$ python -q
>>> import numpy as np
>>> import numpy.linalg as la
>>> np.set_printoptions(precision=2, suppress=True, linewidth=160)
>>> F = np.load("a.npy")
>>> F
array([[0, 0, 0, 0],
       [0, 1, 0, 0],
       [0, 0, 0, 0],
       [0, 0, 0, 0]])
>>> la.cond(F) > 100
np.True_
>>> np.argsort(-la.norm(F, axis=0).round(6), kind="stable")[:3]
array([1, 0, 2])
>>> hat = np.triu(np.array([[0, 1, -1, -3], [3, 0, 0, -3], [2, 2, -3, -2], [-1, 0, 0, 1]]), 1) + np.eye(4)
>>> A2 = hat @ F @ la.inv(hat)
>>> round(la.det(A2), 2)
np.float64(0.0)
>>> vec = np.array([-1, 1, 0, 1])
>>> F @ F @ vec
array([0, 1, 0, 0])
>>> (vec - F @ vec) @ (F @ vec)
np.int64(0)
>>> round(la.det(F), 2)
np.float64(0.0)
>>> print(np.sort(la.eigvals(F).real))
[0. 0. 0. 1.]
>>> left, sig, vt = la.svd(F)
>>> np.argmax(sig[:-1] / (sig[1:] + 1e-6)) + 1
np.int64(1)
>>> A2 = left[:, :1] @ np.diag(sig[:1]) @ vt[:1]
>>> round(float(la.norm(F - A2) / la.norm(F)), 2)
0.0
>>> A2
array([[0., 0., 0., 0.],
       [0., 1., 0., 0.],
       [0., 0., 0., 0.],
       [0., 0., 0., 0.]])
>>> arr = np.loadtxt("sample12.csv", delimiter=",")
>>> print(arr)
[[0.25 0.75]
 [0.4  0.6 ]]
>>> ev, evecs = la.eig(arr)
>>> np.sort(la.eigvals(la.inv(arr)))
array([-6.67,  1.  ])
>>> print(np.round(arr @ evecs[:, 0] - ev[0] * evecs[:, 0], 2) + 0)
[0. 0.]
>>> ev
array([-0.15,  1.  ])
>>> np.sort(la.eigvals(arr.T))
array([-0.15,  1.  ])
>>> print(np.round(np.prod(ev), 2))
-0.15
>>> def softmax(z):
...     e = np.exp(z - z.max(axis=-1, keepdims=True))
...     return e / e.sum(axis=-1, keepdims=True)
... 
>>> print(softmax(10 * arr[1]))
[0.12 0.88]
>>> softmax(arr[1])
array([0.45, 0.55])
>>> att = arr @ arr.T / np.sqrt(2)
>>> softmax(att + np.triu(np.full(att.shape, -np.inf), 1))
array([[1.  , 0.  ],
       [0.51, 0.49]])
>>> softmax(att).round(6).argmax(axis=1)
array([0, 0])
>>> u = np.array([2, -1]) + 0.5
>>> E = np.outer(u, u) / (u @ u)
>>> E
array([[ 0.96, -0.19],
       [-0.19,  0.04]])
>>> A2 = E / np.sqrt((E ** 2).mean(axis=1, keepdims=True))
>>> print(la.matrix_rank(A2) == la.matrix_rank(E))
True
>>> la.matrix_rank(E - E.mean(axis=1, keepdims=True))
np.int64(1)
>>> ev, evecs = la.eigh(E)
>>> (ev > 1e-8).sum(), (ev < -1e-8).sum()
(np.int64(1), np.int64(0))
>>> evecs @ np.diag(ev) @ evecs.T
array([[ 0.96, -0.19],
       [-0.19,  0.04]])
>>> np.abs(evecs[:, -1]).round(6).argmax()
np.int64(0)
>>> left, sig, vt = la.svd(E)
>>> evecs = vt[:(sig > 1e-8).sum()]
>>> rng = np.random.default_rng(576613)
>>> vec = E[0] + 3 * E[1] + rng.integers(2) * np.eye(2)[1]
>>> vec
array([ 0.38, -0.08])
>>> evecs.T @ evecs
array([[ 0.96, -0.19],
       [-0.19,  0.04]])
>>> np.allclose(evecs.T @ evecs @ vec, vec)
True
>>> rk = la.matrix_rank(E)
>>> rk
np.int64(1)
>>> N = la.svd(E)[2][rk:].T
>>> N @ N.T
array([[0.04, 0.19],
       [0.19, 0.96]])
>>> [int(la.matrix_rank(E[:, :j + 1])) for j in range(2)]
[1, 1]
>>> mat = np.loadtxt("data.csv", delimiter=",")
>>> mat
array([[ 0. ,  0. , 28. ],
       [-1.2, -0.1, -0.5],
       [-1.7,  0.9, -0.5],
       [-0.9,  0.1, -0.6],
       [-0.4,  1.5,  1.4],
       [ 1.2, -0.6,  0.3],
       [ 0.4,  0.4,  0.2],
       [-0.5,  0.5,  0.6],
       [-0.5, -2.4,  1.5],
       [-0.1,  1. , -1.6],
       [-0.7,  1.5,  0.7],
       [-1.1,  1.9,  1. ],
       [ 1.9,  1.1,  0.7],
       [ 2.1, -0.1, -0.3],
       [ 0.3,  0.3, -0.2],
       [-1.1,  0.6, -0.7],
       [ 0.2,  0.7,  2.4],
       [ 0. , -1.2,  1. ],
       [-0.1,  0. , -0.2],
       [-0.5, -0.4,  0.6],
       [ 0. , -1.6,  1.7],
       [ 0.8, -0.5,  0.2],
       [-1. , -0.6, -0.3],
       [ 1.2, -0.7,  2.1],
       [ 1.1,  0.1,  0.1],
       [-1. , -1.7,  0.1],
       [-0.9, -2.1,  1.2]])
>>> d = la.norm(mat[:, None] - mat[None], axis=-1)
>>> d.mean(axis=1).argmax()
np.int64(0)
>>> u, g = mat[6], mat[14]
>>> np.round(u @ u, 2)
np.float64(0.36)
>>> print(np.round(u @ g, 2))
0.2
>>> pr = (u @ g) / (u @ u) * u
>>> round(float(la.norm(u + g) ** 2 + la.norm(u - g) ** 2), 2)
1.16
>>> q, evecs = la.qr(mat[:, :2])[0], la.qr(mat[:, 2:])[0]
>>> sig = la.svd(q.T @ evecs, compute_uv=False)
>>> (sig > 0.9).sum()
np.int64(0)
>>> J = np.load("m.npy")
>>> J
array([[ 0,  0,  0],
       [ 3,  1, -1],
       [ 0,  0,  0],
       [ 0,  0,  0],
       [ 0,  0,  0],
       [ 3,  1, -1],
       [ 0,  0,  0],
       [ 1,  1,  3],
       [ 0,  0,  0],
       [ 1,  1,  3],
       [ 0,  0,  0],
       [ 0,  0,  0]])
>>> la.cond(J) > 100
np.True_
>>> rk = la.matrix_rank(F)
>>> print(rk)
1
>>> N = la.svd(F)[2][rk:].T
>>> np.allclose(F @ N, 0)
True
>>> N @ N.T
array([[1., 0., 0., 0.],
       [0., 0., 0., 0.],
       [0., 0., 1., 0.],
       [0., 0., 0., 1.]])
>>> print([int(la.matrix_rank(F[:, :j + 1])) for j in range(4)])
[0, 1, 1, 1]
>>> N.shape
(4, 3)
>>> [int(la.matrix_rank(F[:i])) for i in range(1, len(F) + 1)]
[0, 1, 1, 1]
>>> la.matrix_rank(F.T @ F), la.matrix_rank(F @ F.T)
(np.int64(1), np.int64(1))
>>> d = la.norm(J[:, None] - J[None], axis=-1)
>>> d.mean(axis=1).argmax()
np.int64(1)
>>> d[:5, :5]
array([[0.  , 3.32, 0.  , 0.  , 0.  ],
       [3.32, 0.  , 3.32, 3.32, 3.32],
       [0.  , 3.32, 0.  , 0.  , 0.  ],
       [0.  , 3.32, 0.  , 0.  , 0.  ],
       [0.  , 3.32, 0.  , 0.  , 0.  ]])
>>> W0 = np.load("test15.npy")
>>> W0
array([[36,  6, 54],
       [ 6,  1,  9],
       [54,  9, 81]])
>>> left, sig, vt = la.svd(W0, full_matrices=False)
>>> np.abs(vt[0])
array([0.55, 0.09, 0.83])
>>> print(np.cumsum(sig ** 2) / np.sum(sig ** 2))
[1. 1. 1.]
>>> np.round(left.T @ left, 2) + 0
array([[1., 0., 0.],
       [0., 1., 0.],
       [0., 0., 1.]])
>>> left.shape, sig.shape, vt.shape
((3, 3), (3,), (3, 3))
>>> np.round(sig / sig[0], 2) + 0
array([1., 0., 0.])
>>> left, sig, vt = la.svd(W0)
>>> evecs = vt[:(sig > 1e-8).sum()]
>>> vec = W0[0] + -2 * W0[2] + rng.integers(2) * np.eye(3)[2]
>>> vec
array([ -72.,  -12., -107.])
>>> print(np.allclose(evecs.T @ evecs @ vec, vec))
False
>>> print(round(float(la.norm(vec - evecs.T @ evecs @ vec)), 2))
0.56
>>> print(la.matrix_rank(np.vstack([W0, vec])))
2
>>> np.unique(E.round(6), axis=0).shape
(2, 2)
>>> print(E @ la.pinv(E) @ E)
[[ 0.96 -0.19]
 [-0.19  0.04]]
>>> round(float(np.trace(la.pinv(E) @ E)), 2)
1.0
>>> np.abs(np.diag(la.qr(E)[1])) > 1e-9
array([ True, False])
>>> data = np.load("x.npy")
>>> data
array([[-2.31, -1.66,  0.95],
       [-1.99, -1.99,  1.02],
       [ 2.22,  1.76, -0.98],
       [ 2.72,  1.01, -0.78],
       [ 2.31,  1.66, -0.95],
       [-2.96,  0.36,  0.32],
       [-0.54,  2.8 , -0.92],
       [-2.91,  0.72,  0.19],
       [-2.67,  1.36, -0.08],
       [-1.13, -2.56,  1.09],
       [-2.93, -0.32,  0.57],
       [ 2.94, -0.57, -0.25],
       [ 1.61,  2.29, -1.07],
       [ 2.5 , -1.64,  0.21],
       [ 2.19,  1.8 , -0.98],
       [-2.43, -1.5 ,  0.91],
       [ 1.22, -2.64,  0.76],
       [-2.82, -0.74,  0.7 ],
       [ 0.25, -2.83,  0.98]])
>>> u, g = data[15], data[5]
>>> round(float(u @ g), 2)
6.94
>>> pr = (u @ g) / (u @ u) * u
>>> round(float(la.norm(u + g) ** 2 + la.norm(u - g) ** 2), 2)
36.0
>>> (g - pr) @ u
np.float64(0.0)
>>> Xs = data - data.mean(axis=0)
>>> left, sig, vt = la.svd(Xs, full_matrices=False)
>>> np.searchsorted(np.cumsum(sig ** 2) / (sig ** 2).sum(), 0.9) + 1
np.int64(2)
>>> print(vt[0] * np.sign(vt[0, np.abs(vt[0]).argmax()]))
[ 0.87  0.4  -0.28]
>>> np.round(sig ** 2 / (sig ** 2).sum(), 2) + 0
array([0.66, 0.34, 0.  ])
>>> np.round(Xs.mean(axis=0), 2) + 0
array([0., 0., 0.])
>>> (np.sign(left[:, 0]) == np.sign(left[0, 0])).astype(int)
array([1, 1, 0, 0, 0, 1, 0, 1, 1, 1, 1, 0, 0, 0, 0, 1, 0, 1, 1])
>>> sig.round(2) + 0
array([10.6 ,  7.54,  0.  ])
>>> round(la.norm(data, 2) / la.norm(data), 2)
np.float64(0.82)
>>> [round(float(x), 2) for x in la.svd(data, compute_uv=False)[:3]]
[10.68, 7.54, 0.0]
>>> la.cond(data) > 100
np.True_
>>> basis = data[[8, 12]].astype(float)
>>> for _ in range(5):
...     lab = la.norm(data[:, None] - basis, axis=-1).argmin(axis=1)
...     basis = np.array([data[lab == j].mean(axis=0) for j in range(2)])
... 
>>> lab
array([0, 0, 1, 1, 1, 0, 1, 0, 0, 0, 0, 1, 1, 1, 1, 0, 1, 0, 0])
>>> np.abs(basis[1] - basis[0]).argmax()
np.int64(0)
>>> basis
array([[-2.19, -0.92,  0.67],
       [ 1.91,  0.72, -0.55]])
